>>> import numpy as np
>>> np.set_printoptions(precision=2, suppress=True, linewidth=200)
>>> mat = np.loadtxt("m.csv", delimiter=",")
>>> mat
array([[ 4.,  7., -5., -8.,  6., -7.,  1., -5.,  4.,  7.,  6.,  5., -5., -3.],
       [ 7.,  4.,  7., -5., -8.,  6., -7.,  1., -5.,  4.,  7.,  6.,  5., -5.],
       [-5.,  7.,  4.,  7., -5., -8.,  6., -7.,  1., -5.,  4.,  7.,  6.,  5.],
       [-8., -5.,  7.,  4.,  7., -5., -8.,  6., -7.,  1., -5.,  4.,  7.,  6.],
       [ 6., -8., -5.,  7.,  4.,  7., -5., -8.,  6., -7.,  1., -5.,  4.,  7.],
       [-7.,  6., -8., -5.,  7.,  4.,  7., -5., -8.,  6., -7.,  1., -5.,  4.],
       [ 1., -7.,  6., -8., -5.,  7.,  4.,  7., -5., -8.,  6., -7.,  1., -5.],
       [-5.,  1., -7.,  6., -8., -5.,  7.,  4.,  7., -5., -8.,  6., -7.,  1.],
       [ 4., -5.,  1., -7.,  6., -8., -5.,  7.,  4.,  7., -5., -8.,  6., -7.],
       [ 7.,  4., -5.,  1., -7.,  6., -8., -5.,  7.,  4.,  7., -5., -8.,  6.],
       [ 6.,  7.,  4., -5.,  1., -7.,  6., -8., -5.,  7.,  4.,  7., -5., -8.],
       [ 5.,  6.,  7.,  4., -5.,  1., -7.,  6., -8., -5.,  7.,  4.,  7., -5.],
       [-5.,  5.,  6.,  7.,  4., -5.,  1., -7.,  6., -8., -5.,  7.,  4.,  7.],
       [-3., -5.,  5.,  6.,  7.,  4., -5.,  1., -7.,  6., -8., -5.,  7.,  4.]])
>>> np.trace(mat)
np.float64(56.0)
>>> np.allclose(mat, mat.T)
True
>>> feats = np.loadtxt("sample7.csv", delimiter=",")
>>> feats
array([[-2.,  4.,  4.,  6.,  0.],
       [-1.,  2.,  2.,  3.,  0.],
       [ 0.,  0.,  0.,  0.,  0.],
       [-2.,  4.,  4.,  6.,  0.]])
>>> rank = np.linalg.matrix_rank(feats)
>>> rank
np.int64(1)
>>> null = np.linalg.svd(feats)[2][rank:].T
>>> [int(np.linalg.matrix_rank(feats[:, :j + 1])) for j in range(5)]
[1, 1, 1, 1, 1]
>>> [int(np.linalg.matrix_rank(np.delete(feats, i, axis=0))) for i in range(4)]
[1, 1, 1, 1]
>>> out = np.array([[-5, -5, 0, -1, 2, -1, -2, -4],
...     [-5, 0, 4, 1, 3, 3, -3, 5],
...     [3, -3, -4, -3, -5, -5, 3, 5],
...     [5, -5, 5, 3, -4, -2, -1, -3],
...     [-3, 1, -4, 2, 2, 3, 5, 0],
...     [0, -2, -3, 5, -2, -2, -5, 3],
...     [-2, 3, -5, -3, -4, 1, 2, 1],
...     [4, 4, 1, -2, -3, -2, -3, 0]])
>>> m1 = np.tril(out)
>>> m1
array([[-5,  0,  0,  0,  0,  0,  0,  0],
       [-5,  0,  0,  0,  0,  0,  0,  0],
       [ 3, -3, -4,  0,  0,  0,  0,  0],
       [ 5, -5,  5,  3,  0,  0,  0,  0],
       [-3,  1, -4,  2,  2,  0,  0,  0],
       [ 0, -2, -3,  5, -2, -2,  0,  0],
       [-2,  3, -5, -3, -4,  1,  2,  0],
       [ 4,  4,  1, -2, -3, -2, -3,  0]])
>>> m1 @ m1
array([[ 25,   0,   0,   0,   0,   0,   0,   0],
       [ 25,   0,   0,   0,   0,   0,   0,   0],
       [-12,  12,  16,   0,   0,   0,   0,   0],
       [ 30, -30,  -5,   9,   0,   0,   0,   0],
       [  2,   4,  18,  10,   4,   0,   0,   0],
       [ 32, -14,  51,   1,   0,   4,   0,   0],
       [-27,  30,   8, -18, -18,   0,   4,   0],
       [-32,  -1,  19, -13,  10,   1,  -6,   0]])
>>> [int(np.linalg.matrix_rank(np.linalg.matrix_power(m1, p))) for p in range(1, 9)]
[7, 6, 6, 6, 6, 6, 6, 6]
>>> np.sort(np.linalg.eigvals(m1))
array([-5., -4., -2.,  0.,  0.,  2.,  2.,  3.])
>>> rng = np.random.default_rng(93)
>>> lab = rng.permutation(8)
>>> lab
array([3, 1, 2, 7, 4, 5, 0, 6])
>>> out = m1[lab][:, lab]
>>> np.allclose(out, m1)
False
>>> out
array([[ 3, -5,  5,  0,  0,  0,  5,  0],
       [ 0,  0,  0,  0,  0,  0, -5,  0],
       [ 0, -3, -4,  0,  0,  0,  3,  0],
       [-2,  4,  1,  0, -3, -2,  4, -3],
       [ 2,  1, -4,  0,  2,  0, -3,  0],
       [ 5, -2, -3,  0, -2, -2,  0,  0],
       [ 0,  0,  0,  0,  0,  0, -5,  0],
       [-3,  3, -5,  0, -4,  1, -2,  2]])
